$ python -q
>>> import numpy as np
>>> np.set_printoptions(precision=3, suppress=True, linewidth=200, floatmode="fixed")
>>> def rnd(a):
...     return np.round(a, 3) + 0
... 
>>> W0 = np.loadtxt("x.csv", delimiter=",")
>>> print(W0)
[[-0.957 -0.876  0.997 -0.405  0.851 -1.000  0.254  0.984 -0.604  0.998  0.119]
 [-0.885 -0.551  0.782 -0.647 -0.611 -0.892 -0.975  0.991  0.070 -0.345  0.940]
 [-0.749  0.998 -0.726  0.949  0.999  0.537  0.907  0.110 -0.485 -1.000 -0.565]
 [-0.883 -0.623  0.345 -0.845 -0.969 -0.478 -0.999  0.998  0.438 -0.940  0.994]
 [ 0.558  0.967 -0.909  0.837  0.947  0.943  0.925 -0.937 -0.119 -0.981 -0.808]
 [-0.914 -0.470  0.987  0.040  0.949 -0.997  0.670  0.926 -0.598  0.981 -0.273]
 [-0.831  0.397  0.523 -0.050  0.551 -0.735 -0.744  0.948 -0.119 -0.811  0.726]
 [-0.129 -0.848  0.664 -0.578 -0.793 -0.706 -0.572  0.530  0.070  0.927  0.380]
 [ 0.996 -0.995 -0.856 -0.862 -1.000  0.984 -0.197 -0.997  0.706  0.999 -0.565]
 [-0.454  0.129  0.686  0.273  0.834 -0.821  0.691  0.226 -0.336  0.653 -0.446]
 [ 0.976  0.721 -0.995  0.397 -0.851  0.999  0.405 -0.995  0.544 -0.973 -0.592]
 [ 0.972 -0.983 -0.139 -0.629 -0.989  0.629  0.757 -0.992  0.319  1.000 -0.845]
 [ 0.598 -0.110 -0.030  0.300  0.388  0.129  0.896 -0.894 -0.139  0.851 -0.814]
 [ 0.989  0.961 -0.987  0.947  0.956  0.997  1.000 -1.000 -0.139 -0.523 -0.997]
 [ 0.874 -0.958 -0.030 -0.653 -0.980  0.422  0.060 -0.894  0.319  0.993 -0.397]
 [ 0.345 -0.300  0.207  0.080  0.129 -0.188  0.680 -0.635 -0.100  0.824 -0.578]
 [-0.462  0.319  0.264  0.119  0.530 -0.422 -0.090  0.544 -0.119 -0.422  0.178]
 [-0.946  0.129  0.879 -0.207  0.691 -0.963 -0.831  0.991 -0.254 -0.523  0.827]
 [ 0.964  0.971 -0.998  0.778  0.030  1.000  0.749 -0.996  0.430 -0.999 -0.735]
 [-0.973  0.405  0.862 -0.217  0.735 -0.963 -0.939  0.997 -0.226 -0.898  0.927]
 [ 1.000 -0.808 -0.981  0.470 -0.934  0.999  1.000 -1.000  0.336  0.999 -0.999]
 [ 0.894  0.040 -0.952 -0.129 -0.934  0.988 -0.414 -0.920  0.501 -0.800  0.020]
 [ 0.438  0.178 -0.617  0.030 -0.414  0.744 -0.119 -0.501  0.178 -0.558  0.000]
 [ 0.592  0.139 -0.862 -0.197 -0.862  0.940 -0.735 -0.430  0.414 -0.890  0.478]
 [ 0.927 -0.979  0.808 -0.245 -0.617 -0.744  0.991 -0.993 -0.226  1.000 -0.981]
 [ 0.735  0.300 -0.629  0.388  0.217  0.770  0.837 -0.935  0.010  0.188 -0.762]
 [ 0.967 -0.974 -0.438 -0.664 -0.993  0.811  0.397 -0.984  0.422  0.997 -0.675]
 [-0.405  0.881  0.397  0.804  0.993 -0.653  0.974 -0.501 -0.537 -0.207 -0.867]
 [-0.862  0.804  0.217  0.245  0.827 -0.523 -0.701  0.949 -0.149 -0.976  0.726]
 [-0.932  0.388  0.818 -0.030  0.804 -0.939 -0.721  0.983 -0.273 -0.696  0.753]]
>>> Ac = W0 - W0.mean(axis=0)
>>> evecs = np.linalg.svd(Ac)[2][:3]
>>> other = Ac - Ac @ evecs.T @ evecs
>>> print(rnd(other.std(axis=0)))
[0.182 0.125 0.171 0.137 0.190 0.183 0.145 0.173 0.095 0.158 0.088]
>>> print(rnd(np.cov(Ac @ evecs.T, rowvar=False)))
[[3.048 0.000 0.000]
 [0.000 1.521 0.000]
 [0.000 0.000 1.092]]
>>> print(rnd((Ac @ evecs.T).std(axis=0)))
[1.716 1.213 1.028]
>>> x0 = np.array([8, 6, 0, 8, -6, -4, -6, -5, 6, -8, 7])
>>> rhs = W0 @ x0
>>> print(rnd(np.linalg.pinv(W0) @ W0))
[[1.000 0.000 0.000 0.000 0.000 0.000 0.000 0.000 0.000 0.000 0.000]
 [0.000 1.000 0.000 0.000 0.000 0.000 0.000 0.000 0.000 0.000 0.000]
 [0.000 0.000 1.000 0.000 0.000 0.000 0.000 0.000 0.000 0.000 0.000]
 [0.000 0.000 0.000 1.000 0.000 0.000 0.000 0.000 0.000 0.000 0.000]
 [0.000 0.000 0.000 0.000 1.000 0.000 0.000 0.000 0.000 0.000 0.000]
 [0.000 0.000 0.000 0.000 0.000 1.000 0.000 0.000 0.000 0.000 0.000]
 [0.000 0.000 0.000 0.000 0.000 0.000 1.000 0.000 0.000 0.000 0.000]
 [0.000 0.000 0.000 0.000 0.000 0.000 0.000 1.000 0.000 0.000 0.000]
 [0.000 0.000 0.000 0.000 0.000 0.000 0.000 0.000 1.000 0.000 0.000]
 [0.000 0.000 0.000 0.000 0.000 0.000 0.000 0.000 0.000 1.000 0.000]
 [0.000 0.000 0.000 0.000 0.000 0.000 0.000 0.000 0.000 0.000 1.000]]
>>> print(rnd(np.linalg.lstsq(W0, rhs)[0]))
[ 8.000  6.000  0.000  8.000 -6.000 -4.000 -6.000 -5.000  6.000 -8.000  7.000]
>>> print(rnd(np.linalg.solve(W0.T @ W0, W0.T @ rhs)))
[ 8.000  6.000  0.000  8.000 -6.000 -4.000 -6.000 -5.000  6.000 -8.000  7.000]
>>> rng = np.random.default_rng(59289)
>>> rhs = rhs + 0.05 * rng.normal(size=30)
>>> print(rnd(rhs))
[-34.500   2.301  -5.477   8.331   8.149 -33.569   5.608  -6.794  -4.436 -18.023  25.925 -11.322 -10.539   6.857  -4.550 -10.468  -0.496  -0.228  21.481   5.163  -5.444  24.699  13.099  24.846
 -10.962  -0.778  -8.401  -5.846   8.463   2.217]
>>> beta, *_ = np.linalg.lstsq(W0, rhs)
>>> print(rnd(W0.T @ (rhs - W0 @ beta)))
[0.000 0.000 0.000 0.000 0.000 0.000 0.000 0.000 0.000 0.000 0.000]
>>> print(rnd(beta))
[ 7.985  5.987 -0.170  7.981 -5.953 -4.207 -5.767 -5.117  6.195 -7.990  7.307]
>>> print(rnd(np.linalg.norm(rhs - W0 @ beta)))
0.267
>>> print([round(float(np.linalg.norm(np.linalg.solve(W0.T @ W0 + lam * np.eye(11), W0.T @ rhs))), 2) for lam in (0, 1, 10, 100)])
[20.77, 16.22, 10.3, 3.32]
